$ python3 -q
>>> import numpy as np
>>> np.set_printoptions(suppress=True, linewidth=160)
>>> E = np.array([[0, 6, 3], [0, -2, -1], [0, -4, -2], [0, -4, -2]])
>>> print(round(float(np.linalg.norm(E, 2) / np.linalg.norm(E)), 2))
1.0
>>> np.argsort(-np.linalg.norm(E, axis=0).round(6), kind="stable")[:3]
array([1, 2, 0])
>>> rk = np.linalg.matrix_rank(E)
>>> print(rk)
1
>>> ns = np.linalg.svd(E)[2][rk:].T
>>> [int(np.linalg.matrix_rank(np.delete(E, i, axis=0))) for i in range(4)]
[1, 1, 1, 1]
>>> [int(np.linalg.matrix_rank(E[:i])) for i in range(1, len(E) + 1)]
[1, 1, 1, 1]
>>> ns.shape
(3, 2)
>>> np.round(E @ ns, 2) + 0
array([[0., 0.],
       [0., 0.],
       [0., 0.],
       [0., 0.]])
>>> f = np.array([3, -3, 2])
>>> rng = np.random.default_rng(39472)
>>> M = np.outer(rng.normal(size=10), f) + 0.02 * rng.normal(size=(10, 3))
>>> print(M.round(2))
[[ 0.15 -0.17  0.11]
 [-0.36  0.41 -0.24]
 [ 1.83 -1.8   1.2 ]
 [-3.46  3.51 -2.35]
 [-1.4   1.38 -0.96]
 [-5.44  5.44 -3.62]
 [ 3.75 -3.75  2.5 ]
 [ 3.34 -3.26  2.18]
 [ 0.58 -0.6   0.38]
 [ 3.33 -3.27  2.2 ]]
>>> W1 = np.array([[-2, -1, 1, 2, -1], [-3, -2, -3, -2, 1], [3, 2, 1, 2, 1]])
>>> beta = np.array([3, 0, 1, 3, 3])
>>> act = np.maximum(M @ W1 + beta, 0)
>>> (act > 0).astype(int)
array([[1, 1, 1, 1, 1],
       [1, 0, 0, 1, 1],
       [1, 1, 1, 1, 1],
       [0, 0, 0, 0, 1],
       [0, 0, 0, 0, 1],
       [0, 0, 0, 0, 1],
       [1, 1, 1, 1, 0],
       [1, 1, 1, 1, 0],
       [1, 1, 1, 1, 1],
       [1, 1, 1, 1, 0]])
>>> print(np.linalg.matrix_rank(act))
5
>>> (act > 0).mean(axis=0)
array([0.7, 0.6, 0.6, 0.7, 0.7])
>>> W2 = np.array([[-2, 0], [1, -2], [-2, 0], [2, -1], [0, 2]])
>>> (act @ W2).round(6).argmax(axis=1)
array([1, 1, 0, 1, 1, 1, 0, 0, 0, 0])
>>> print(W1 @ W2)
[[ 5 -2]
 [ 6  8]
 [-2 -4]]
>>> left, sv, Vh = np.linalg.svd(M)
>>> print(np.argmax(sv[:-1] / (sv[1:] + 1e-6)) + 1)
1
>>> M2 = left[:, :1] @ np.diag(sv[:1]) @ Vh[:1]
>>> print(round(float(np.abs(M - M2).max()), 2))
0.04
>>> np.linalg.matrix_rank(M, rtol=0.05)
np.int64(1)
>>> M2 = np.array([[7, -6, -8], [-7, -2, 1], [-7, 9, -4]])
>>> X = np.triu(M2)
>>> X
array([[ 7, -6, -8],
       [ 0, -2,  1],
       [ 0,  0, -4]])
>>> vals, vecs = np.linalg.eig(X)
>>> np.round(np.sort(np.linalg.eigvals(X.T)), 2)
array([-4., -2.,  7.])
>>> print(np.prod(vals))
56.0
>>> X @ vecs[:, 0] - vals[0] * vecs[:, 0]
array([0., 0., 0.])
>>> vals
array([ 7., -2., -4.])
>>> print(round(float(np.linalg.eigvals(X).sum().real), 2))
1.0
>>> def softmax(z):
...     e = np.exp(z - z.max(axis=-1, keepdims=True))
...     return e / e.sum(axis=-1, keepdims=True)
... 
>>> np.round(softmax(X[0]), 2) + 0
array([1., 0., 0.])
>>> np.round(softmax(10 * X[0]), 2) + 0
array([1., 0., 0.])
>>> S = X @ X.T / np.sqrt(3)
>>> softmax(S)[0] @ X
array([ 7., -6., -8.])
>>> J = np.load("dump.npy")
>>> J.round(2)
array([[ 0.  , -0.45,  0.89],
       [-0.6 ,  0.72,  0.36],
       [ 0.8 ,  0.54,  0.27]])
>>> np.allclose(J, J.T)
False
>>> np.linalg.determinant(J)
Traceback (most recent call last):
  File "<python-input-47>", line 1, in <module>
    np.linalg.determinant(J)
    ^^^^^^^^^^^^^^^^^^^^^
AttributeError: module 'numpy.linalg' has no attribute 'determinant'
>>> np.round(J @ J, 2)
array([[ 0.98,  0.16,  0.08],
       [-0.14,  0.97, -0.18],
       [-0.11,  0.17,  0.98]])
>>> np.round((J + J.T) / 2, 2)
array([[ 0.  , -0.52,  0.85],
       [-0.52,  0.72,  0.45],
       [ 0.85,  0.45,  0.27]])
>>> print(np.round(np.trace(J), 2))
0.98
>>> np.allclose(J @ J.T, J.T @ J)
True
>>> np.round(np.sort(np.abs(np.linalg.eigvals(J))), 2)
array([1., 1., 1.])
>>> np.round(np.linalg.matrix_power(J, 4), 2)
array([[ 0.94,  0.33,  0.13],
       [-0.26,  0.89, -0.37],
       [-0.24,  0.32,  0.92]])
>>> A = np.load("out14.npy")
>>> A
array([[0., 0., 0., 0., 0., 0., 3.],
       [0., 0., 0., 0., 0., 0., 0.],
       [0., 0., 0., 0., 0., 0., 0.],
       [0., 0., 0., 0., 0., 0., 0.],
       [0., 0., 0., 0., 0., 0., 0.],
       [0., 0., 0., 0., 0., 0., 0.],
       [3., 0., 0., 0., 0., 0., 0.]])
>>> print(np.round(np.sort(np.abs(np.linalg.eigvals(A))), 2))
[0. 0. 0. 0. 0. 3. 3.]
>>> np.round(np.abs(np.linalg.eigvals(A)).max(), 2)
np.float64(3.0)
>>> m1 = np.diag(10 * np.array([0, 3, 1, 3, 3, 3])) + np.array([[1, 1, 0, -3, 2, 3],
...     [2, 0, 2, 1, -1, 0],
...     [-3, -1, -1, 0, 3, 0],
...     [1, 1, -2, 2, -3, 3],
...     [-3, 1, 3, 1, -3, -1],
...     [-3, -1, -2, 2, -1, -1]])
>>> m1
array([[ 1,  1,  0, -3,  2,  3],
       [ 2, 30,  2,  1, -1,  0],
       [-3, -1,  9,  0,  3,  0],
       [ 1,  1, -2, 32, -3,  3],
       [-3,  1,  3,  1, 27, -1],
       [-3, -1, -2,  2, -1, 29]])
>>> M2 = np.array([[-3, 0], [-1, -2], [4, -2], [2, -2], [-1, 2], [4, 2]])
>>> np.einsum("ik,kj->ji", m1, M2)
array([[  0, -25,  43,  67,  -9, 123],
       [ 14, -68, -10, -62,  42,  58]])
>>> M2 @ m1
Traceback (most recent call last):
  File "<python-input-62>", line 1, in <module>
    M2 @ m1
    ~~~^~~~
ValueError: matmul: Input operand 1 has a mismatch in its core dimension 0, with gufunc signature (n?,k),(k,m?)->(n?,m?) (size 6 is different from 2)
>>> left, sv, Vh = np.linalg.svd(m1, full_matrices=False)
>>> np.round(Vh @ Vh.T, 2) + 0
array([[1., 0., 0., 0., 0., 0.],
       [0., 1., 0., 0., 0., 0.],
       [0., 0., 1., 0., 0., 0.],
       [0., 0., 0., 1., 0., 0.],
       [0., 0., 0., 0., 1., 0.],
       [0., 0., 0., 0., 0., 1.]])
>>> np.round(sv / sv[0], 2)
array([1.  , 0.9 , 0.81, 0.81, 0.26, 0.04])
>>> round(float(np.sqrt((sv ** 2).sum())), 2), round(float(np.linalg.norm(m1)), 2)
(60.76, 60.76)
>>> sv.round(2)
array([34.06, 30.52, 27.7 , 27.42,  8.92,  1.4 ])
>>> np.round(left.T @ left, 2) + 0
array([[1., 0., 0., 0., 0., 0.],
       [0., 1., 0., 0., 0., 0.],
       [0., 0., 1., 0., 0., 0.],
       [0., 0., 0., 1., 0., 0.],
       [0., 0., 0., 0., 1., 0.],
       [0., 0., 0., 0., 0., 1.]])
>>> np.abs(left[:, 0]).round(6).argmax()
np.int64(3)
>>> np.round(left.T @ m1 @ Vh.T, 2) + 0
array([[34.06,  0.  ,  0.  ,  0.  ,  0.  ,  0.  ],
       [ 0.  , 30.52,  0.  ,  0.  ,  0.  ,  0.  ],
       [ 0.  ,  0.  , 27.7 ,  0.  ,  0.  ,  0.  ],
       [ 0.  ,  0.  ,  0.  , 27.42,  0.  ,  0.  ],
       [ 0.  ,  0.  ,  0.  ,  0.  ,  8.92,  0.  ],
       [ 0.  ,  0.  ,  0.  ,  0.  ,  0.  ,  1.4 ]])
>>> np.allclose(left * sv @ Vh, m1)
True
>>> left.shape, sv.shape, Vh.shape
((6, 6), (6,), (6, 6))
>>> np.round(np.cumsum(sv ** 2) / np.sum(sv ** 2), 2)
array([0.31, 0.57, 0.77, 0.98, 1.  , 1.  ])
>>> idx = rng.permutation(6)
>>> idx
array([0, 4, 1, 2, 5, 3])
>>> M2 = m1[idx][:, idx]
>>> M2
array([[ 1,  2,  1,  0,  3, -3],
       [-3, 27,  1,  3, -1,  1],
       [ 2, -1, 30,  2,  0,  1],
       [-3,  3, -1,  9,  0,  0],
       [-3, -1, -1, -2, 29,  2],
       [ 1, -3,  1, -2,  3, 32]])
>>> print(np.round(np.sort(np.abs(np.linalg.eigvals(M2))), 2))
[ 1.52  8.76 27.01 27.58 30.2  32.95]
>>> F = np.cumsum(np.array([[2, -2, 2, 2, 0, -2],
...     [2, 3, 2, 2, -2, -2],
...     [1, -1, 1, 1, 3, -1],
...     [-3, 2, 2, 0, 2, 0],
...     [-1, -1, 3, -2, 0, -1],
...     [0, -2, -3, 2, 0, 2],
...     [-2, 0, 2, 2, 1, -1],
...     [2, 2, 0, -3, 0, -2],
...     [3, 3, 0, 2, 0, 3],
...     [2, -1, -2, 0, 1, -3],
...     [-1, -3, 0, 2, 2, 0],
...     [-2, 1, 2, 2, 2, -2],
...     [0, -3, 1, 2, -1, -2],
...     [2, 3, 2, 1, 2, 1],
...     [3, -3, -1, 3, -2, -2],
...     [2, -2, -2, 0, 3, 1],
...     [3, 0, 2, 1, -3, 0],
...     [-2, 1, 2, -3, 1, -3],
...     [3, -1, 0, 3, 1, -3],
...     [-1, -3, 1, -2, 1, 0]]), axis=0)
>>> F
array([[  2,  -2,   2,   2,   0,  -2],
       [  4,   1,   4,   4,  -2,  -4],
       [  5,   0,   5,   5,   1,  -5],
       [  2,   2,   7,   5,   3,  -5],
       [  1,   1,  10,   3,   3,  -6],
       [  1,  -1,   7,   5,   3,  -4],
       [ -1,  -1,   9,   7,   4,  -5],
       [  1,   1,   9,   4,   4,  -7],
       [  4,   4,   9,   6,   4,  -4],
       [  6,   3,   7,   6,   5,  -7],
       [  5,   0,   7,   8,   7,  -7],
       [  3,   1,   9,  10,   9,  -9],
       [  3,  -2,  10,  12,   8, -11],
       [  5,   1,  12,  13,  10, -10],
       [  8,  -2,  11,  16,   8, -12],
       [ 10,  -4,   9,  16,  11, -11],
       [ 13,  -4,  11,  17,   8, -11],
       [ 11,  -3,  13,  14,   9, -14],
       [ 14,  -4,  13,  17,  10, -17],
       [ 13,  -7,  14,  15,  11, -17]])
>>> x = np.array([-1, 2, 1, 0, 1, -1])
>>> y = F @ x
>>> y
array([-2,  4,  6, 17, 20, 11, 17, 21, 21, 19, 16, 26, 22, 29, 19, 13,  9, 19, 18, 15])
>>> np.round(np.linalg.pinv(F) @ F, 2) + 0
array([[1., 0., 0., 0., 0., 0.],
       [0., 1., 0., 0., 0., 0.],
       [0., 0., 1., 0., 0., 0.],
       [0., 0., 0., 1., 0., 0.],
       [0., 0., 0., 0., 1., 0.],
       [0., 0., 0., 0., 0., 1.]])
>>> y = y + 0.02 * rng.normal(size=20)
>>> y.round(2)
array([-2.03,  3.97,  5.98, 17.  , 19.97, 10.98, 16.98, 20.99, 21.01, 19.01, 16.03, 25.98, 22.01, 29.  , 19.  , 13.01,  9.01, 18.99, 18.01, 15.  ])
>>> beta, *_ = np.linalg.lstsq(F, y)
>>> print(np.round(np.linalg.norm(y - F @ beta), 2))
0.05
>>> [round(float(np.linalg.norm(np.linalg.solve(F.T @ F + lam * np.eye(6), F.T @ y))), 2) for lam in (0, 1, 10, 100)]
[2.83, 2.8, 2.6, 1.86]
>>> print(np.round(F.T @ (y - F @ beta), 2) + 0)
[0. 0. 0. 0. 0. 0.]
>>> beta.round(2) + 0
array([-1.  ,  2.  ,  1.  ,  0.  ,  1.01, -1.  ])
>>> Xc = (F - F.mean(axis=0)) / F.std(axis=0)
>>> np.round(Xc.std(axis=0), 2)
array([1., 1., 1., 1., 1., 1.])
>>> beta = np.linalg.lstsq(np.delete(Xc, 5, axis=1), Xc[:, 5])[0]
>>> beta.round(2)
array([-0.33,  0.18, -0.39,  0.02, -0.25])
>>> np.abs(beta).argmax()
np.int64(2)
>>> Xc = F - F.mean(axis=0)
>>> vecs = np.linalg.svd(Xc)[2][:1]
>>> M2 = Xc - Xc @ vecs.T @ vecs
>>> np.round(np.cov(Xc @ vecs.T, rowvar=False), 2)
np.float64(81.44)
>>> np.round(np.diag(vecs.T @ vecs), 2)
array([0.19, 0.05, 0.08, 0.31, 0.15, 0.22])
